>>> import numpy as np
>>> import numpy.linalg as la
>>> np.set_printoptions(precision=3, suppress=True, linewidth=120, sign=" ")
>>> F = np.loadtxt("a.csv", delimiter=",")
>>> print(F)
[[ 0.  1.  2. -1.]
 [ 0.  0.  3.  3.]
 [ 0.  0.  0. -3.]
 [ 0.  0.  0.  0.]]
>>> U, s, vt = la.svd(F)
>>> vecs = vt[:(s > 1e-8).sum()]
>>> rng = np.random.default_rng(1881)
>>> x0 = F[0] + -1 * F[2] + rng.integers(2) * np.eye(4)[0]
>>> print(x0)
[ 0.  1.  2.  2.]
>>> print(np.round(la.norm(x0 - vecs.T @ vecs @ x0), 3))
0.0
>>> u = np.array([0, 5])
>>> print(np.cross(F[1, :3], F[2, :3]))
[ 0.  0.  0.]
>>> print(np.array([np.convolve(row, u, "same") for row in F]))
[[  0.   0.   5.  10.]
 [  0.   0.   0.  15.]
 [  0.   0.   0.   0.]
 [  0.   0.   0.   0.]]
>>> x0 = np.array([3, -2, 1, 0])
>>> h = np.maximum(F @ x0, 0)
>>> print(np.maximum(F @ x0, 0) - np.maximum(-F @ x0, 0))
[ 0.  3.  0.  0.]
>>> print(np.flatnonzero(h > 1e-9))
[ 1]
>>> m1 = np.loadtxt("sample15.csv", delimiter=",")
>>> print(m1)
[[ 0.  1.  1.  0.]
 [ 1.  0.  1.  0.]
 [ 1.  1.  0.  0.]
 [ 0.  0.  0.  0.]]
>>> print(np.flatnonzero(la.matrix_power((m1 != 0) + (m1.T != 0) + np.eye(4), 4)[0]))
[ 0  1  2]
>>> print(m1 @ m1)
[[ 2.  1.  1.  0.]
 [ 1.  2.  1.  0.]
 [ 1.  1.  2.  0.]
 [ 0.  0.  0.  0.]]
>>> print(round(float(la.det(m1)), 3))
0.0
>>> print((m1 != 0).astype(int))
[[ 0  1  1  0]
 [ 1  0  1  0]
 [ 1  1  0  0]
 [ 0  0  0  0]]
>>> print((la.matrix_power((m1 != 0) + (m1.T != 0) + np.eye(4), 4) > 0).astype(int))
[[ 1  1  1  0]
 [ 1  1  1  0]
 [ 1  1  1  0]
 [ 0  0  0  1]]
>>> arr = np.array([[-0.1, -1.2, 0.1, -0.4], [1.4, 1.3, 0.5, -0.1]])
>>> print(arr)
[[-0.1 -1.2  0.1 -0.4]
 [ 1.4  1.3  0.5 -0.1]]
>>> T = np.stack([arr, -1 * arr, arr[::-1]])
>>> print(la.norm(T, axis=(1, 2)))
[ 2.352  2.352  2.352]
>>> print(la.matrix_rank(T))
[ 2  2  2]
>>> print(np.einsum("bij,cij->bc", T, T))
[[ 5.53 -5.53 -3.22]
 [-5.53  5.53  3.22]
 [-3.22  3.22  5.53]]
>>> print(arr.reshape(2, -1))
[[-0.1 -1.2  0.1 -0.4]
 [ 1.4  1.3  0.5 -0.1]]
>>> print(arr.ravel(order="F"))
[-0.1  1.4 -1.2  1.3  0.1  0.5 -0.4 -0.1]
>>> print(arr.reshape(-1, 2))
[[-0.1 -1.2]
 [ 0.1 -0.4]
 [ 1.4  1.3]
 [ 0.5 -0.1]]
>>> T = arr.reshape(2, 2, -1)
>>> print(T.sum(axis=1))
[[ 0.  -1.6]
 [ 1.9  1.2]]
>>> print(np.einsum("ihd,jhd->hij", T, T).shape)
(2, 2, 2)
>>> print(la.norm(arr, axis=0))
[ 1.404  1.769  0.51   0.412]
>>> print(round(float(la.norm(arr) ** 2 / la.norm(arr, 2) ** 2), 3))
1.167
>>> print(np.round(la.norm(arr[1] - arr[0]), 3))
2.958
>>> W0 = np.load("m.npy")
>>> print(W0)
[[ 3.007  1.7    0.7  ]
 [ 3.435  0.4    0.9  ]
 [ 0.025  0.7    0.   ]
 [-0.812 -0.1   -0.2  ]
 [ 1.136 -0.5    0.4  ]
 [ 6.197 -1.4    1.5  ]
 [ 2.491  0.     0.6  ]
 [-2.018 -0.7   -0.6  ]
 [-0.327 -0.6   -0.1  ]
 [-2.774 -1.7   -0.6  ]
 [ 2.608  0.7    0.5  ]
 [-0.688  0.    -0.1  ]
 [ 3.832  1.     0.9  ]
 [ 3.032 -0.6    0.8  ]
 [ 4.393 -1.3    1.   ]
 [ 6.369 -1.2    1.6  ]
 [-2.09  -0.8   -0.6  ]]
>>> B = W0 / np.sqrt((W0 ** 2).mean(axis=1, keepdims=True))
>>> print(la.matrix_rank(B) == la.matrix_rank(W0))
True
